$ python3 -q
>>> import numpy as np
>>> import numpy.linalg as la
>>> np.set_printoptions(precision=3, suppress=True, linewidth=200)
>>> rd = lambda a: np.round(a, 3) + 0
>>> E = np.loadtxt("arr.csv", delimiter=",")
>>> E
array([[0.3, 4. , 8. , 5. ],
       [3. , 5.3, 3. , 5. ],
       [8. , 6. , 0.3, 8. ],
       [0. , 4. , 8. , 5.3]])
>>> def softmax(z):
...     e = np.exp(z - z.max(axis=-1, keepdims=True))
...     return e / e.sum(axis=-1, keepdims=True)
... 
>>> rd(softmax(E[3] + -2))
array([0.   , 0.017, 0.921, 0.062])
>>> S = E @ E.T / np.sqrt(4)
>>> rd(softmax(S))
array([[0.331, 0.   , 0.   , 0.669],
       [0.   , 0.   , 1.   , 0.   ],
       [0.   , 0.   , 1.   , 0.   ],
       [0.311, 0.   , 0.   , 0.689]])
>>> rd(softmax(S)[3] @ E)
array([0.093, 4.   , 8.   , 5.207])
>>> M2 = E / np.sqrt((E ** 2).mean(axis=1, keepdims=True))
>>> la.matrix_rank(E - E.mean(axis=1, keepdims=True))
np.int64(3)
>>> rd(la.norm(M2, axis=1))
array([2., 2., 2., 2.])
>>> blk = np.stack([E, 5 * E, E[::-1]])
>>> rd(la.det(blk))
array([   -59.692, -37307.437,    -59.692])
>>> blk.sum(axis=0)
array([[ 1.8, 28. , 56. , 35.3],
       [26. , 37.8, 18.3, 38. ],
       [51. , 41.3,  4.8, 53. ],
       [ 0.3, 28. , 56. , 36.8]])
>>> la.matrix_rank(blk)
array([4, 4, 4])
>>> np.einsum("bij,cij->bc", blk, blk)
array([[  448.36,  2241.8 ,   406.4 ],
       [ 2241.8 , 11209.  ,  2032.  ],
       [  406.4 ,  2032.  ,   448.36]])
>>> rd(la.norm(blk, axis=(1, 2)))
array([ 21.175, 105.873,  21.175])
>>> rng = np.random.default_rng(50703)
>>> lab = rng.permutation(4)
>>> lab
array([2, 0, 3, 1])
>>> M2 = E[lab][:, lab]
>>> M2
array([[0.3, 8. , 8. , 6. ],
       [8. , 0.3, 5. , 4. ],
       [8. , 0. , 5.3, 4. ],
       [3. , 3. , 5. , 5.3]])
>>> np.trace(M2)
np.float64(11.2)
>>> np.diag(M2)
array([0.3, 0.3, 5.3, 5.3])
>>> A = rng.normal(size=(11, 3)) + 3 * np.array([2, 0, 2])
>>> rd(A)
array([[ 6.356,  1.275,  8.165],
       [ 5.77 ,  1.681,  7.16 ],
       [ 7.083,  0.079,  6.044],
       [ 6.088,  0.955,  5.196],
       [ 5.942,  0.315,  6.168],
       [ 5.341, -0.074,  5.064],
       [ 5.337,  0.711,  4.734],
       [ 7.794, -0.928,  6.744],
       [ 3.774,  0.548,  6.265],
       [ 6.412,  1.465,  4.946],
       [ 7.482,  0.291,  6.36 ]])
>>> Ac = A - A.mean(axis=0)
>>> V = la.svd(Ac)[2][:1]
>>> M2 = Ac - Ac @ V.T @ V
>>> rd(np.cov(Ac @ V.T, rowvar=False))
np.float64(1.5)
>>> la.norm(M2, axis=1).round(6).argmax()
np.int64(0)
>>> rd(M2.std(axis=0))
array([0.454, 0.677, 0.799])
>>> rd(la.norm(M2) / la.norm(Ac))
np.float64(0.699)
>>> Ac = (A - A.mean(axis=0)) / A.std(axis=0)
>>> np.argwhere(np.abs(Ac) > 2)
array([[0, 2],
       [7, 1],
       [8, 0]])
>>> Ac.std(axis=0)
array([1., 1., 1.])
>>> b = la.lstsq(np.delete(Ac, 0, axis=1), Ac[:, 0])[0]
>>> rd(b)
array([-0.357,  0.258])
>>> np.abs(b).argmax()
np.int64(0)
>>> rd(1 - np.var(Ac[:, 0] - np.delete(Ac, 0, axis=1) @ b))
np.float64(0.178)
>>> D = la.norm(A[:, None] - A[None], axis=-1)
>>> rd(D[5])
array([3.53 , 2.767, 2.004, 1.279, 1.315, 0.   , 0.852, 3.094, 2.07 , 1.879, 2.529])
>>> D.mean(axis=1).argmax()
np.int64(8)
>>> D.shape
(11, 11)
>>> la.matrix_rank(D ** 2)
np.int64(5)
>>> np.flatnonzero(D[5] < D.mean() / 2)
array([5, 6])
>>> rd(la.norm(A, axis=1))
array([10.425,  9.348,  9.311,  8.061,  8.57 ,  7.361,  7.169, 10.349,  7.334,  8.23 ,  9.824])
>>> D[5].round(6).argsort(kind="stable")[:4]
array([5, 6, 3, 4])
>>> np.unravel_index(D.round(6).argmax(), D.shape)
(np.int64(7), np.int64(8))
>>> rd(la.norm(A - A.mean(axis=0), axis=1))
array([2.214, 1.588, 1.078, 0.961, 0.33 , 1.436, 1.564, 2.343, 2.359, 1.467, 1.414])
